% python3 -q
>>> import numpy as np
>>> from numpy import linalg as LA
>>> np.set_printoptions(precision=1, suppress=True, linewidth=140, floatmode="fixed")
>>> arr = np.array([[1, 0, 1], [0, -1, 0], [1, 0, 1]])
>>> print(arr.shape)
(3, 3)
>>> print(arr.sum(axis=1))
[ 2 -1  2]
>>> print(arr.mean(axis=0))
[ 0.7 -0.3  0.7]
>>> print(np.unravel_index(np.abs(arr).argmax(), arr.shape))
(np.int64(0), np.int64(0))
>>> print(LA.matrix_rank(arr))
2
>>> print(arr.sum(axis=0))
[ 2 -1  2]
>>> print(np.round(LA.svd(arr, compute_uv=False), 1) + 0)
[2.0 1.0 0.0]
>>> print([round(float(LA.det(arr[:i, :i])), 2) + 0 for i in range(1, 4)])
[1.0, -1.0, 0.0]
>>> print(round(float(LA.eigvalsh(arr).min()), 1))
-1.0
>>> evals, evecs = LA.eigh(arr)
>>> x = np.array([4, 2, 5])
>>> print(round(float(x @ arr @ x / (x @ x)), 1), evals[0], evals[-1])
1.7 -1.0 2.0
>>> print(np.abs(arr).sum(axis=1).max(), np.abs(evals).max())
2 2.0
>>> W0 = np.loadtxt("layer11.csv", delimiter=",")
>>> print(W0)
[[1.0 0.0 0.0 0.0]
 [0.0 0.5 0.0 0.5]
 [0.5 0.0 0.5 0.0]
 [0.0 0.0 0.0 1.0]]
>>> # row-stochastic, so 1 is an eigenvalue
>>> evals, evecs = LA.eig(W0)
>>> print(evals)
[0.5 1.0 0.5 1.0]
>>> print(W0 @ evecs[:, 0] - evals[0] * evecs[:, 0])
[0.0 0.0 0.0 0.0]
>>> print(np.sort(LA.eigvals(W0.T)))
[0.5 0.5 1.0 1.0]
>>> print(np.round(np.prod(evals), 1))
0.2
>>> print(np.sort(LA.eigvals(LA.inv(W0))))
[1.0 1.0 2.0 2.0]
>>> other = np.array([[-4, 6, -5, 6], [-6, 8, 4, 2], [7, -6, 7, 3], [-1, 0, 6, 8]])
>>> m1 = other - other.T
>>> print(m1)
[[  0  12 -12   7]
 [-12   0  10   2]
 [ 12 -10   0  -3]
 [ -7  -2   3   0]]
>>> # antisymmetric, zero diagonal
>>> q, evecs = LA.qr(m1[:, :1])[0], LA.qr(m1[:, 1:])[0]
>>> s = LA.svd(q.T @ evecs, compute_uv=False)
>>> print(np.degrees(np.arccos(s.clip(0, 1))))
[17.3]
>>> print(np.sort(LA.eigvals(W0).real))
[0.5 0.5 1.0 1.0]
>>> print(np.flatnonzero(LA.matrix_power((W0 != 0) + (W0.T != 0) + np.eye(4), 4)[3]))
[1 3]
>>> print(np.round(LA.det(W0), 1))
0.2
>>> print(W0 @ W0)
[[1.0 0.0 0.0 0.0]
 [0.0 0.2 0.0 0.8]
 [0.8 0.0 0.2 0.0]
 [0.0 0.0 0.0 1.0]]
>>> J = np.load("mat.npy")
>>> print(J)
[[ 1 -1 -1  1 -1  1  1 -1]
 [ 1 -1  1 -1  1 -1  1 -1]
 [ 1 -1 -1  1  1 -1 -1  1]]
>>> other = J / LA.norm(J, axis=1, keepdims=True)
>>> gram = other @ other.T
>>> print((np.abs(gram) > 0.9).astype(int))
[[1 0 0]
 [0 1 0]
 [0 0 1]]
>>> print(LA.norm(other, axis=1))
[1.0 1.0 1.0]
>>> print(round(float(LA.norm(J)), 1))
4.9
>>> print(J.sum(axis=0))
[ 3 -3 -1  1  1 -1  1 -1]
>>> print(np.abs(J).max())
1
>>> print(J.shape)
(3, 8)
>>> print(np.diff(J, axis=0))
[[ 0  0  2 -2  2 -2  0  0]
 [ 0  0 -2  2  0  0 -2  2]]
>>> print(LA.matrix_rank(J))
3
>>> r0, v = J[2], J[1]
>>> print(r0 @ r0)
8
>>> pr = (r0 @ v) / (r0 @ r0) * r0
>>> print((v - pr) @ r0)
0.0
>>> print(round(LA.norm(r0 + v) ** 2 + LA.norm(r0 - v) ** 2, 1))
32.0
>>> data = np.load("test0.npy")
>>> print(data)
[[ -1.6   0.0  -4.3]
 [ -3.5   6.6  -3.1]
 [  8.5   6.1  -0.1]
 [ -5.9 -15.0  -2.9]
 [ -5.2  13.7   1.9]
 [  3.6   6.0   0.9]
 [-11.3 -22.7  -3.2]
 [  1.4 -21.9   2.6]
 [ -2.6  -8.9   0.6]
 [ -4.4  -1.7   1.3]
 [  1.9  -3.5  -2.0]
 [ -4.6   5.4   2.4]
 [  0.2  -4.0  -1.2]
 [ -1.0  -8.4   1.0]
 [  5.6  -1.5   3.1]
 [ -1.6  -7.1  -2.1]
 [ -2.6   6.6   2.8]]
>>> gram = np.cov(data, rowvar=False)
>>> print(gram)
[[ 22.0  13.6   3.4]
 [ 13.6 105.1   6.3]
 [  3.4   6.3   5.9]]
>>> print(np.argwhere(np.triu(np.abs(np.corrcoef(data.T)) > 0.8, 1)))
[]
>>> print(gram.shape)
(3, 3)
>>> print(np.corrcoef(data.T))
[[1.0 0.3 0.3]
 [0.3 1.0 0.3]
 [0.3 0.3 1.0]]
>>> print([round(float(x), 1) for x in LA.svd(arr, compute_uv=False)[:3]])
[2.0, 1.0, 0.0]
>>> print(np.argsort(-LA.norm(arr, axis=0).round(6), kind="stable")[:3])
[0 2 1]
>>> Ac = (data - data.mean(axis=0)) / data.std(axis=0)
>>> print(Ac.std(axis=0))
[1.0 1.0 1.0]
>>> print(np.argwhere(np.abs(Ac) > 2))
[[2 0]
 [6 0]]
>>> b = LA.lstsq(np.delete(Ac, 1, axis=1), Ac[:, 1])[0]
>>> print(round(1 - np.var(Ac[:, 1] - np.delete(Ac, 1, axis=1) @ b), 1))
0.1
>>> print(np.abs(b).argmax())
0
>>> x = np.array([1, 1, 0, 2])
>>> rhs = W0 @ x
>>> b, lr = np.zeros(4), 1 / LA.norm(W0, 2) ** 2
>>> for i in range(50):
...     b -= lr * W0.T @ (W0 @ b - rhs)
...     if i % 10 == 0: print(i, round(LA.norm(W0 @ b - rhs), 1))
... 
0 0.2
10 0.0
20 0.0
30 0.0
40 0.0
>>> print(b.round(1) + 0)
[1.0 1.0 0.0 2.0]
>>> E = np.load("dump.npy")
>>> print(E)
[[-5.8  0.3  1.9]
 [ 2.7 -0.6  2.1]
 [-4.7  0.5 -3.2]
 [-5.6  1.2 -1.4]
 [-0.6 -0.6 -4.1]
 [-3.8 -1.8  0.9]
 [ 0.7 -1.9  2.2]
 [ 3.2 -3.5  0.7]
 [-1.2  1.6  1.2]
 [-4.8 -3.3  4.6]
 [-4.6  0.0 -3.2]
 [-1.0  1.8 -3.9]
 [-1.1 -2.3  5.4]
 [ 3.2 -0.4 -1.4]
 [-1.9  3.4  1.8]
 [-2.8 -1.4 -3.0]
 [-2.5  1.4  1.3]
 [-3.1 -0.1 -1.0]]
>>> hat = E @ LA.solve(E.T @ E, E.T)
>>> print(np.round(LA.eigvalsh(hat), 1) + 0)
[0.0 0.0 0.0 0.0 0.0 0.0 0.0 0.0 0.0 0.0 0.0 0.0 0.0 0.0 0.0 1.0 1.0 1.0]
>>> print(np.allclose(hat @ hat, hat))
True
>>> idx = data[:, 0] > np.median(data[:, 0])
>>> r0 = data[idx].mean(axis=0) - data[~idx].mean(axis=0)
>>> print(((data - data.mean(axis=0)) @ r0 > 0).astype(int))
[0 0 1 0 0 1 0 1 1 0 1 0 1 1 1 1 0]
>>> print(round(float((((data - data.mean(axis=0)) @ r0 > 0) == idx).mean()), 1))
0.9
>>> print(np.argsort(-np.abs(r0).round(6), kind="stable"))
[0 1 2]
>>> other = np.array([[0, 2, 0], [2, 2, 0], [0, 0, 2]])
>>> feats = np.triu(other, 1)
>>> print(feats)
[[0 2 0]
 [0 0 0]
 [0 0 0]]
>>> Uu, s, VT = LA.svd(feats)
>>> evecs = VT[:(s > 1e-8).sum()]
>>> rng = np.random.default_rng(411062)
>>> x = feats[1] + 4 * feats[2] + rng.integers(2) * np.eye(3)[2]
>>> print(x)
[0.0 0.0 1.0]
>>> print(np.allclose(evecs.T @ evecs @ x, x))
False
>>> print(evecs.T @ evecs)
[[0.0 0.0 0.0]
 [0.0 1.0 0.0]
 [0.0 0.0 0.0]]
>>> M = np.loadtxt("data.csv", delimiter=",")
>>> print(M)
[[-2.0  1.0]
 [ 1.0 -2.0]]
>>> theta = np.radians(135)
>>> Rm = np.eye(8)
>>> Rm[1, 1] = Rm[6, 6] = np.cos(theta)
>>> Rm[1, 6], Rm[6, 1] = -np.sin(theta), np.sin(theta)
>>> print(Rm)
[[ 1.0  0.0  0.0  0.0  0.0  0.0  0.0  0.0]
 [ 0.0 -0.7  0.0  0.0  0.0  0.0 -0.7  0.0]
 [ 0.0  0.0  1.0  0.0  0.0  0.0  0.0  0.0]
 [ 0.0  0.0  0.0  1.0  0.0  0.0  0.0  0.0]
 [ 0.0  0.0  0.0  0.0  1.0  0.0  0.0  0.0]
 [ 0.0  0.0  0.0  0.0  0.0  1.0  0.0  0.0]
 [ 0.0  0.7  0.0  0.0  0.0  0.0 -0.7  0.0]
 [ 0.0  0.0  0.0  0.0  0.0  0.0  0.0  1.0]]
>>> other = J @ Rm.T
>>> print(np.abs(other - J).max(axis=0))
[0.0 2.4 0.0 0.0 0.0 0.0 2.4 0.0]
>>> print(np.allclose(J @ J.T, other @ other.T))
True
>>> print(np.round(LA.det(Rm), 1), round(float(np.trace(Rm)), 1))
1.0 4.6
>>> r0 = np.array([-5, 5])
>>> print(np.convolve(M[1], r0))
[ -5.0  15.0 -10.0]
>>> print(np.polyval(r0, M[1]))
[ 0.0 15.0]
